$ python3 -q
>>> import numpy as np
>>> import numpy.linalg as la
>>> np.set_printoptions(precision=2, suppress=True, linewidth=200)
>>> data = np.array([[-2, 0, 0, 0], [0, 1, 0, 0], [0, 0, 1, 0], [0, 0, 0, 1]])
>>> data
array([[-2,  0,  0,  0],
       [ 0,  1,  0,  0],
       [ 0,  0,  1,  0],
       [ 0,  0,  0,  1]])
>>> ev, evecs = la.eig(data)
>>> np.prod(ev)
np.float64(-2.0)
>>> np.sort(la.eigvals(la.inv(data)))
array([-0.5,  1. ,  1. ,  1. ])
>>> np.sort(la.eigvals(data @ data))
array([1., 1., 1., 4.])
>>> np.sort(la.eigvals(data.T))
array([-2.,  1.,  1.,  1.])
>>> E = np.load("arr.npy")
>>> E
array([[ 1,  2,  0,  0,  1,  1,  1],
       [ 0, -2,  1,  1,  2,  1,  2],
       [ 0,  0, -1, -2, -2, -2,  1],
       [ 0,  0,  0,  1,  0,  2,  0],
       [ 0,  0,  0,  0, -2,  2,  0],
       [ 0,  0,  0,  0,  0, -2,  0],
       [ 0,  0,  0,  0,  0,  0,  1]])
>>> round(float(np.abs(la.eigvals(E)).max()), 2)
2.0
>>> (E - E.T) / 2
array([[ 0. ,  1. ,  0. ,  0. ,  0.5,  0.5,  0.5],
       [-1. ,  0. ,  0.5,  0.5,  1. ,  0.5,  1. ],
       [ 0. , -0.5,  0. , -1. , -1. , -1. ,  0.5],
       [ 0. , -0.5,  1. ,  0. ,  0. ,  1. ,  0. ],
       [-0.5, -1. ,  1. ,  0. ,  0. ,  1. ,  0. ],
       [-0.5, -0.5,  1. , -1. , -1. ,  0. ,  0. ],
       [-0.5, -1. , -0.5,  0. ,  0. ,  0. ,  0. ]])
>>> np.sort(np.abs(la.eigvals(E)))
array([1., 1., 1., 1., 2., 2., 2.])
>>> np.round(la.det(E), 2)
np.float64(8.0)
>>> la.matrix_power(E, 4)
array([[  1, -10,  10,  10,  47, -17,  14],
       [  0,  16, -15, -15, -98,  92,  -5],
       [  0,   0,   1,   0,  30, -58,   0],
       [  0,   0,   0,   1,   0, -10,   0],
       [  0,   0,   0,   0,  16, -64,   0],
       [  0,   0,   0,   0,   0,  16,   0],
       [  0,   0,   0,   0,   0,   0,   1]])
>>> la.matrix_rank(E - E[0, 0] * np.eye(7))
np.int64(5)
>>> E @ E
array([[  1,  -2,   2,   2,   3,   3,   6],
       [  0,   4,  -3,  -3, -10,   0,  -1],
       [  0,   0,   1,   0,   6,  -2,   0],
       [  0,   0,   0,   1,   0,  -2,   0],
       [  0,   0,   0,   0,   4,  -8,   0],
       [  0,   0,   0,   0,   0,   4,   0],
       [  0,   0,   0,   0,   0,   0,   1]])
>>> W0 = np.load("run2.npy")
>>> W0
array([[-0.65, -1.5 ,  1.38,  1.46,  1.12, -0.09,  1.01],
       [ 0.34,  0.97,  1.87,  1.44,  0.95,  1.2 ,  0.05],
       [-0.87, -2.23, -0.88, -0.36, -0.11, -1.34,  0.75],
       [-0.25, -0.47,  1.87,  1.71,  1.23,  0.56,  0.68],
       [-0.67, -1.76, -1.47, -0.96, -0.56, -1.38,  0.4 ],
       [-0.93, -2.34, -0.55, -0.06,  0.11, -1.25,  0.88],
       [-0.53, -1.18,  1.59,  1.59,  1.19,  0.14,  0.92],
       [ 0.55,  1.25, -1.55, -1.57, -1.18, -0.09, -0.94],
       [ 0.95,  2.37,  0.31, -0.16, -0.27,  1.17, -0.96],
       [ 0.95,  2.37,  0.28, -0.18, -0.28,  1.16, -0.97],
       [-0.56, -1.51, -1.65, -1.15, -0.71, -1.34,  0.24],
       [-0.95, -2.37, -0.3 ,  0.17,  0.27, -1.16,  0.96],
       [ 0.31,  0.64, -1.83, -1.69, -1.23, -0.47, -0.74],
       [ 0.68,  1.78,  1.45,  0.94,  0.54,  1.38, -0.41],
       [ 0.09,  0.37,  1.97,  1.64,  1.12,  0.97,  0.34],
       [-0.82, -1.97,  0.91,  1.15,  0.93, -0.49,  1.1 ]])
>>> Uu, s, vt = la.svd(W0)
>>> np.argmax(s[:-1] / (s[1:] + 1e-6)) + 1
np.int64(2)
>>> s.round(2) + 0
array([8.72, 8.25, 0.  , 0.  , 0.  , 0.  , 0.  ])
>>> other = Uu[:, :2] @ np.diag(s[:2]) @ vt[:2]
>>> round(float(la.norm(W0 - other, 2)), 2), round(float(s[2]), 2)
(0.0, 0.0)
>>> la.matrix_rank(other)
np.int64(2)
>>> round(float(np.abs(W0 - other).max()), 2)
0.0
>>> other
array([[-0.65, -1.5 ,  1.38,  1.46,  1.12, -0.09,  1.01],
       [ 0.34,  0.97,  1.87,  1.44,  0.95,  1.2 ,  0.05],
       [-0.87, -2.23, -0.88, -0.36, -0.11, -1.34,  0.75],
       [-0.25, -0.47,  1.87,  1.71,  1.23,  0.56,  0.68],
       [-0.67, -1.76, -1.47, -0.96, -0.56, -1.38,  0.4 ],
       [-0.93, -2.34, -0.55, -0.06,  0.11, -1.25,  0.88],
       [-0.53, -1.18,  1.59,  1.59,  1.19,  0.14,  0.92],
       [ 0.55,  1.25, -1.55, -1.57, -1.18, -0.09, -0.94],
       [ 0.95,  2.37,  0.31, -0.16, -0.27,  1.17, -0.96],
       [ 0.95,  2.37,  0.28, -0.18, -0.28,  1.16, -0.97],
       [-0.56, -1.51, -1.65, -1.15, -0.71, -1.34,  0.24],
       [-0.95, -2.37, -0.3 ,  0.17,  0.27, -1.16,  0.96],
       [ 0.31,  0.64, -1.83, -1.69, -1.23, -0.47, -0.74],
       [ 0.68,  1.78,  1.45,  0.94,  0.54,  1.38, -0.41],
       [ 0.09,  0.37,  1.97,  1.64,  1.12,  0.97,  0.34],
       [-0.82, -1.97,  0.91,  1.15,  0.93, -0.49,  1.1 ]])
>>> W2 = W0[[0, 14]].astype(float)
>>> for _ in range(5):
...     lab = la.norm(W0[:, None] - W2, axis=-1).argmin(axis=1)
...     W2 = np.array([W0[lab == j].mean(axis=0) for j in range(2)])
... 
>>> lab
array([0, 1, 0, 1, 0, 0, 0, 1, 1, 1, 0, 0, 1, 1, 1, 0])
>>> W2[1] - W2[0]
array([ 1.2 ,  3.02,  0.67,  0.04, -0.17,  1.6 , -1.15])
>>> W2
array([[-0.75, -1.86, -0.12,  0.23,  0.28, -0.86,  0.78],
       [ 0.45,  1.16,  0.55,  0.27,  0.11,  0.73, -0.37]])
>>> np.bincount(lab)
array([8, 8])
>>> A = np.load("case13.npy")
>>> A
array([[ 1.  ,  0.  ,  0.  ,  0.  ,  0.  ,  0.  ,  0.  ],
       [ 0.  , -0.14, -0.99,  0.  ,  0.  ,  0.  ,  0.  ],
       [ 0.  ,  0.99, -0.14,  0.  ,  0.  ,  0.  ,  0.  ],
       [ 0.  ,  0.  ,  0.  ,  1.  ,  0.  ,  0.  ,  0.  ],
       [ 0.  ,  0.  ,  0.  ,  0.  ,  1.  ,  0.  ,  0.  ],
       [ 0.  ,  0.  ,  0.  ,  0.  ,  0.  ,  1.  ,  0.  ],
       [ 0.  ,  0.  ,  0.  ,  0.  ,  0.  ,  0.  ,  1.  ]])
>>> other = np.array([[1, -1, 0],
...     [2, -2, 2],
...     [2, 0, 1],
...     [-1, -2, 1],
...     [1, -2, 0],
...     [-1, 1, -1],
...     [1, -1, 1]])
>>> np.vstack([A, other.T]).shape
(10, 7)
>>> np.einsum("ik,kj->ji", A, other)
array([[ 1.  , -2.26,  1.7 , -1.  ,  1.  , -1.  ,  1.  ],
       [-1.  ,  0.28, -1.98, -2.  , -2.  ,  1.  , -1.  ],
       [ 0.  , -1.27,  1.84,  1.  ,  0.  , -1.  ,  1.  ]])
>>> np.einsum("ij->j", A)
array([ 1.  ,  0.85, -1.13,  1.  ,  1.  ,  1.  ,  1.  ])
>>> np.einsum("ij,ij->i", A, A)
array([1., 1., 1., 1., 1., 1., 1.])
>>> other.T @ A.T
array([[ 1.  , -2.26,  1.7 , -1.  ,  1.  , -1.  ,  1.  ],
       [-1.  ,  0.28, -1.98, -2.  , -2.  ,  1.  , -1.  ],
       [ 0.  , -1.27,  1.84,  1.  ,  0.  , -1.  ,  1.  ]])
>>> np.einsum("ik,kj->ij", A, other)
array([[ 1.  , -1.  ,  0.  ],
       [-2.26,  0.28, -1.27],
       [ 1.7 , -1.98,  1.84],
       [-1.  , -2.  ,  1.  ],
       [ 1.  , -2.  ,  0.  ],
       [-1.  ,  1.  , -1.  ],
       [ 1.  , -1.  ,  1.  ]])
>>> la.matrix_rank(np.vstack([A, other.T]))
np.int64(7)
>>> rng = np.random.default_rng(432571)
>>> F = rng.normal(size=(15, 8))
>>> F = 5 * F / la.norm(F, axis=1, keepdims=True)
>>> F
array([[ 0.85,  1.34, -1.56, -1.78,  2.88,  2.56,  0.75,  1.22],
       [ 0.93,  0.14, -0.1 , -2.06, -3.66, -1.7 , -1.88, -0.19],
       [ 0.11, -0.1 , -0.04,  4.45, -1.95, -1.02, -0.19, -0.49],
       [-0.24,  1.89, -1.79,  2.23, -2.29, -1.12,  2.59,  0.05],
       [ 1.55, -0.32, -0.81,  2.12,  0.03,  1.88,  2.15,  3.03],
       [ 1.04, -2.66, -0.48,  3.63, -0.57,  1.36, -0.53,  0.99],
       [-0.62,  0.15, -0.82, -2.08,  1.39, -3.35,  0.74,  2.42],
       [-0.05,  0.34,  1.93, -2.69, -0.96,  1.45, -3.02, -1.33],
       [-1.91, -0.88,  3.19,  0.63,  2.3 ,  0.09,  1.9 , -1.08],
       [-1.19, -0.08,  0.34, -4.19, -0.01,  1.86,  0.75, -1.38],
       [ 1.95,  2.12, -2.81,  0.66,  1.94,  0.24, -0.15,  2.13],
       [-0.56, -2.62, -0.31, -1.7 ,  0.37, -2.87,  1.97, -1.6 ],
       [-1.84, -0.03,  1.89,  0.71,  0.26, -1.2 ,  4.  , -0.14],
       [ 0.25,  1.31, -1.75, -3.01, -0.46, -3.19, -0.07,  0.86],
       [-1.22,  2.01,  1.52,  1.13, -0.43,  0.87, -0.74,  3.8 ]])
>>> other = F / la.norm(F, axis=1, keepdims=True)
>>> C2 = other @ other.T
>>> C2[0]
array([ 1.  , -0.47, -0.67, -0.25,  0.34, -0.23,  0.14, -0.03, -0.08,  0.38,  0.66, -0.29, -0.21,  0.06,  0.09])
